$ ipython --no-banner

In [1]: import numpy as np

In [2]: import numpy.linalg as la

In [3]: np.set_printoptions(suppress=True, linewidth=160)

In [4]: rd = lambda a: np.round(a, 1) + 0

In [5]: feats = np.load("layer5.npy")

In [6]: feats
Out[6]: 
array([[ 4.9, -0.1, -5. ],
       [ 5.1, -0.2, -4.8],
       [ 4.9,  0.1, -4.8],
       [ 4.9,  0. , -4.9],
       [ 5. ,  0.1, -4.9],
       [ 5.1,  0. , -5. ],
       [ 5.1, -0.2, -5.1],
       [ 5.1,  0.1, -5. ],
       [ 5. ,  0.2, -5.1],
       [ 5. ,  0. , -5. ],
       [ 0.1,  3. , -1. ],
       [ 0. ,  3. , -1. ],
       [-0.1,  3.2, -1.1],
       [-0.1,  3. , -0.9],
       [ 0. ,  3. , -1.2],
       [ 0. ,  3. , -0.9],
       [ 0. ,  3.1, -1. ],
       [-0.1,  3. , -1. ],
       [ 0. ,  2.8, -1. ],
       [ 0.2,  3.1, -0.9]])

In [7]: [round(float(x), 1) for x in la.svd(feats, compute_uv=False)[:3]]
Out[7]: [22.4, 9.8, 0.4]

In [8]: round(np.log10(la.cond(feats)))
Out[8]: 2

In [9]: Xc = feats - feats.mean(axis=0)

In [10]: left, sigma, vt = la.svd(Xc, full_matrices=False)

In [11]: rd(sigma ** 2 / (sigma ** 2).sum())
Out[11]: array([1., 0., 0.])

In [12]: print(rd(Xc.mean(axis=0)))
[0. 0. 0.]

In [13]: np.searchsorted(np.cumsum(sigma ** 2) / (sigma ** 2).sum(), 0.9) + 1
Out[13]: np.int64(1)

In [14]: rd(np.abs(vt[-1]))
Out[14]: array([0.7, 0.4, 0.6])

In [15]: (np.sign(left[:, 0]) == np.sign(left[0, 0])).astype(int)
Out[15]: array([1, 1, 1, 1, 1, 1, 1, 1, 1, 1, 0, 0, 0, 0, 0, 0, 0, 0, 0, 0])

In [16]: B = np.c_[feats[:, :2] @ np.array([[3, 1], [1, 0]]), np.array([4, 4, 4, -4, -1, -3, 3, 0, -3, 0, 4, 4, 0, -3, -3, 4, -4, 3, 2, -3])]

In [17]: rd(B)
Out[17]: 
array([[14.6,  4.9,  4. ],
       [15.1,  5.1,  4. ],
       [14.8,  4.9,  4. ],
       [14.7,  4.9, -4. ],
       [15.1,  5. , -1. ],
       [15.3,  5.1, -3. ],
       [15.1,  5.1,  3. ],
       [15.4,  5.1,  0. ],
       [15.2,  5. , -3. ],
       [15. ,  5. ,  0. ],
       [ 3.3,  0.1,  4. ],
       [ 3. ,  0. ,  4. ],
       [ 2.9, -0.1,  0. ],
       [ 2.7, -0.1, -3. ],
       [ 3. ,  0. , -3. ],
       [ 3. ,  0. ,  4. ],
       [ 3.1,  0. , -4. ],
       [ 2.7, -0.1,  3. ],
       [ 2.8,  0. ,  2. ],
       [ 3.7,  0.2, -3. ]])

In [18]: la.matrix_rank(np.c_[feats, B])
Out[18]: np.int64(4)

In [19]: rng = np.random.default_rng(141621)

In [20]: A = rng.normal(size=(22, 3))

In [21]: A = 3 * A / la.norm(A, axis=1, keepdims=True)

In [22]: rd(A)
Out[22]: 
array([[ 2.5,  1.4, -0.8],
       [ 1.5, -2.2,  1.4],
       [-0.3, -2.6, -1.5],
       [-2.4, -0.8,  1.7],
       [ 2.6,  1.5, -0.2],
       [-1.7,  2.2,  1.2],
       [-0.2, -2.8, -1.1],
       [-3. , -0.2,  0.4],
       [-1.9, -0.3, -2.3],
       [-2.3,  1.8, -0.8],
       [ 0.9, -2.8, -0.7],
       [ 2.5,  1.6,  0.5],
       [-1.4, -1.3,  2.3],
       [ 0.4, -2.6,  1.4],
       [ 0.8, -1.6, -2.4],
       [-0.5,  2.1,  2.1],
       [ 1.2, -1.9,  2.1],
       [ 1.8, -1.3,  2. ],
       [-1.9,  0.8,  2.2],
       [ 0.8, -2.9, -0.1],
       [-2.7,  1.1, -0.5],
       [ 2.8,  0.6,  0.8]])

In [23]: Xc = A - A.mean(axis=1)
---------------------------------------------------------------------------
ValueError                                Traceback (most recent call last)
Cell In[23], line 1
----> 1 Xc = A - A.mean(axis=1)

ValueError: operands could not be broadcast together with shapes (22,3) (22,) 

In [24]: Xc = A - A.mean(axis=0)

In [25]: left, sigma, vt = la.svd(Xc, full_matrices=False)

In [26]: print(la.matrix_rank(Xc))
3

In [27]: np.abs(left[:, 0]).argmax()
Out[27]: np.int64(20)

In [28]: rd(np.abs(vt[-1]))
Out[28]: array([0.1, 0.3, 1. ])

In [29]: rd(vt[0] * np.sign(vt[0, np.abs(vt[0]).argmax()]))
Out[29]: array([ 0.8, -0.6, -0.1])

In [30]: np.abs(vt[0]).argmax()
Out[30]: np.int64(0)

In [31]: rd(sigma)
Out[31]: array([9.1, 8. , 6.6])

In [32]: (np.sign(left[:, 0]) == np.sign(left[0, 0])).astype(int)
Out[32]: array([1, 1, 1, 0, 1, 0, 1, 0, 0, 0, 1, 1, 0, 1, 1, 0, 1, 1, 0, 1, 0, 1])

In [33]: rd((sigma ** 2).sum() ** 2 / (sigma ** 4).sum())
Out[33]: np.float64(2.8)

In [34]: def softmax(z):
    ...:     e = np.exp(z - z.max(axis=-1, keepdims=True))
    ...:     return e / e.sum(axis=-1, keepdims=True)
    ...: 

In [35]: rd(softmax(A[9] + 5))
Out[35]: array([0. , 0.9, 0.1])

In [36]: print(rd(softmax(10 * A[9])))
[0. 1. 0.]

In [37]: rd(softmax(A[9]))
Out[37]: array([0. , 0.9, 0.1])

In [38]: att = A @ A.T / np.sqrt(3)

In [39]: rd(softmax(att)[9] @ A)
Out[39]: array([-2.3,  1.3, -0.4])

In [40]: gram = np.cov(A, rowvar=False)

In [41]: rd(la.eigvalsh(gram)[::-1])
Out[41]: array([3.9, 3.1, 2.1])

In [42]: print(gram.shape)
(3, 3)

In [43]: rd(np.polyfit(A[:, 1], A[:, 2], 1))
Out[43]: array([0.1, 0.4])

In [44]: print(rd(np.corrcoef(A.T)))
[[ 1.  -0.1  0. ]
 [-0.1  1.   0.1]
 [ 0.   0.1  1. ]]

In [45]: np.argsort(-A.std(axis=0).round(6), kind="stable")
Out[45]: array([0, 1, 2])

In [46]: rd(gram)
Out[46]: 
array([[ 3.6, -0.4,  0. ],
       [-0.4,  3.3,  0.3],
       [ 0. ,  0.3,  2.2]])

In [47]: print(rd(A.std(axis=0)))
[1.9 1.8 1.4]

In [48]: Xc = (A - A.mean(axis=0)) / A.std(axis=0)

In [49]: Xc.std(axis=0)
Out[49]: array([1., 1., 1.])

In [50]: coef = la.lstsq(np.delete(Xc, 0, axis=1), Xc[:, 0])[0]

In [51]: rd(coef)
Out[51]: array([-0.1,  0. ])

In [52]: rd(1 - np.var(Xc[:, 0] - np.delete(Xc, 0, axis=1) @ coef))
Out[52]: np.float64(0.0)
